$ python -q
>>> import numpy as np
>>> from numpy import linalg as LA
>>> np.set_printoptions(precision=2, suppress=True, linewidth=140)
>>> X = np.loadtxt("run9.csv", delimiter=",")
>>> X
array([[3., 2., 2., 2., 0., 0., 0., 0.],
       [2., 3., 2., 2., 0., 0., 0., 0.],
       [2., 2., 3., 2., 0., 0., 0., 0.],
       [2., 2., 2., 3., 0., 0., 0., 0.],
       [0., 0., 0., 0., 3., 2., 2., 2.],
       [0., 0., 0., 0., 2., 3., 2., 2.],
       [0., 0., 0., 0., 2., 2., 3., 2.],
       [0., 0., 0., 0., 2., 2., 2., 3.]])
>>> Lm = LA.cholesky(X)
>>> np.diag(Lm) ** 2
array([3.  , 1.67, 1.4 , 1.29, 3.  , 1.67, 1.4 , 1.29])
>>> X / np.sqrt(np.outer(np.diag(X), np.diag(X)))
array([[1.  , 0.67, 0.67, 0.67, 0.  , 0.  , 0.  , 0.  ],
       [0.67, 1.  , 0.67, 0.67, 0.  , 0.  , 0.  , 0.  ],
       [0.67, 0.67, 1.  , 0.67, 0.  , 0.  , 0.  , 0.  ],
       [0.67, 0.67, 0.67, 1.  , 0.  , 0.  , 0.  , 0.  ],
       [0.  , 0.  , 0.  , 0.  , 1.  , 0.67, 0.67, 0.67],
       [0.  , 0.  , 0.  , 0.  , 0.67, 1.  , 0.67, 0.67],
       [0.  , 0.  , 0.  , 0.  , 0.67, 0.67, 1.  , 0.67],
       [0.  , 0.  , 0.  , 0.  , 0.67, 0.67, 0.67, 1.  ]])
>>> Lm @ Lm.T
array([[3., 2., 2., 2., 0., 0., 0., 0.],
       [2., 3., 2., 2., 0., 0., 0., 0.],
       [2., 2., 3., 2., 0., 0., 0., 0.],
       [2., 2., 2., 3., 0., 0., 0., 0.],
       [0., 0., 0., 0., 3., 2., 2., 2.],
       [0., 0., 0., 0., 2., 3., 2., 2.],
       [0., 0., 0., 0., 2., 2., 3., 2.],
       [0., 0., 0., 0., 2., 2., 2., 3.]])
>>> round(np.prod(np.diag(Lm)) ** 2, 2), np.round(LA.det(X), 2)
(np.float64(81.0), np.float64(81.0))
>>> Lm
array([[1.73, 0.  , 0.  , 0.  , 0.  , 0.  , 0.  , 0.  ],
       [1.15, 1.29, 0.  , 0.  , 0.  , 0.  , 0.  , 0.  ],
       [1.15, 0.52, 1.18, 0.  , 0.  , 0.  , 0.  , 0.  ],
       [1.15, 0.52, 0.34, 1.13, 0.  , 0.  , 0.  , 0.  ],
       [0.  , 0.  , 0.  , 0.  , 1.73, 0.  , 0.  , 0.  ],
       [0.  , 0.  , 0.  , 0.  , 1.15, 1.29, 0.  , 0.  ],
       [0.  , 0.  , 0.  , 0.  , 1.15, 0.52, 1.18, 0.  ],
       [0.  , 0.  , 0.  , 0.  , 1.15, 0.52, 0.34, 1.13]])
>>> Y = X[0, 0] * X[1:] - np.outer(X[1:, 0], X[0])
>>> Y
array([[0., 5., 2., 2., 0., 0., 0., 0.],
       [0., 2., 5., 2., 0., 0., 0., 0.],
       [0., 2., 2., 5., 0., 0., 0., 0.],
       [0., 0., 0., 0., 9., 6., 6., 6.],
       [0., 0., 0., 0., 6., 9., 6., 6.],
       [0., 0., 0., 0., 6., 6., 9., 6.],
       [0., 0., 0., 0., 6., 6., 6., 9.]])
>>> X[:, 0] / X[0, 0]
array([1.  , 0.67, 0.67, 0.67, 0.  , 0.  , 0.  , 0.  ])
>>> LA.matrix_rank(Y), LA.matrix_rank(X)
(np.int64(7), np.int64(8))
>>> T = np.stack([X, 5 * X, X[::-1]])
>>> LA.matrix_rank(T)
array([8, 8, 8])
>>> LA.norm(T, axis=(1, 2))
array([12.96, 64.81, 12.96])
>>> np.einsum("bij,cij->bc", T, T)
array([[ 168.,  840.,    0.],
       [ 840., 4200.,    0.],
       [   0.,    0.,  168.]])
>>> LA.matrix_rank(T.reshape(3, -1))
np.int64(2)
>>> np.allclose(X, X.T)
True
>>> LA.determinant(X)
Traceback (most recent call last):
  File "<python-input-21>", line 1, in <module>
    LA.determinant(X)
    ^^^^^^^^^^^^^^
AttributeError: module 'numpy.linalg' has no attribute 'determinant'
>>> np.round(LA.det(X), 2)
np.float64(81.0)
>>> assert X == X.T
Traceback (most recent call last):
  File "<python-input-23>", line 1, in <module>
    assert X == X.T
           ^^^^^^^^
ValueError: The truth value of an array with more than one element is ambiguous. Use a.any() or a.all()
>>> A = np.load("case17.npy")
>>> A
array([[4, 1, 3, 5, 1, 4],
       [5, 0, 4, 4, 5, 3],
       [5, 3, 5, 5, 0, 3],
       [2, 0, 1, 5, 4, 5],
       [1, 3, 1, 3, 3, 3],
       [0, 2, 5, 3, 3, 4]])
>>> W1 = np.array([[-2, -3, -3],
...     [2, -3, -2],
...     [1, -3, 0],
...     [0, -1, 0],
...     [-3, 2, 1],
...     [-1, 2, -2]])
>>> beta = np.array([3, 1, 0])
>>> H = np.maximum(A @ W1 + beta, 0)
>>> H
array([[0, 0, 0],
       [0, 0, 0],
       [1, 0, 0],
       [0, 5, 0],
       [0, 0, 0],
       [0, 0, 0]])
>>> (H > 0).astype(int)
array([[0, 0, 0],
       [0, 0, 0],
       [1, 0, 0],
       [0, 1, 0],
       [0, 0, 0],
       [0, 0, 0]])
>>> cent = np.array([[3, 0], [0, 3], [2, 0]])
>>> W1 @ cent
array([[-12,  -9],
       [  2,  -9],
       [  3,  -9],
       [  0,  -3],
       [ -7,   6],
       [ -7,   6]])
>>> (H @ cent).round(6).argmax(axis=1)
array([0, 0, 0, 1, 0, 0])
>>> vec = np.array([0, 1, 3, 0, 2, 3])
>>> np.sign((A @ vec).round(6))
array([1, 1, 1, 1, 1, 1])
>>> (A @ vec).argmax()
np.int64(5)
>>> A @ np.ones(6)
array([18., 21., 21., 17., 14., 17.])
>>> A @ vec
array([24, 31, 27, 26, 21, 35])
>>> A @ (2 * vec)
array([48, 62, 54, 52, 42, 70])
>>> A * vec
array([[ 0,  1,  9,  0,  2, 12],
       [ 0,  0, 12,  0, 10,  9],
       [ 0,  3, 15,  0,  0,  9],
       [ 0,  0,  3,  0,  8, 15],
       [ 0,  3,  3,  0,  6,  9],
       [ 0,  2, 15,  0,  6, 12]])
>>> A @ np.eye(6)[1]
array([1., 0., 3., 0., 3., 2.])
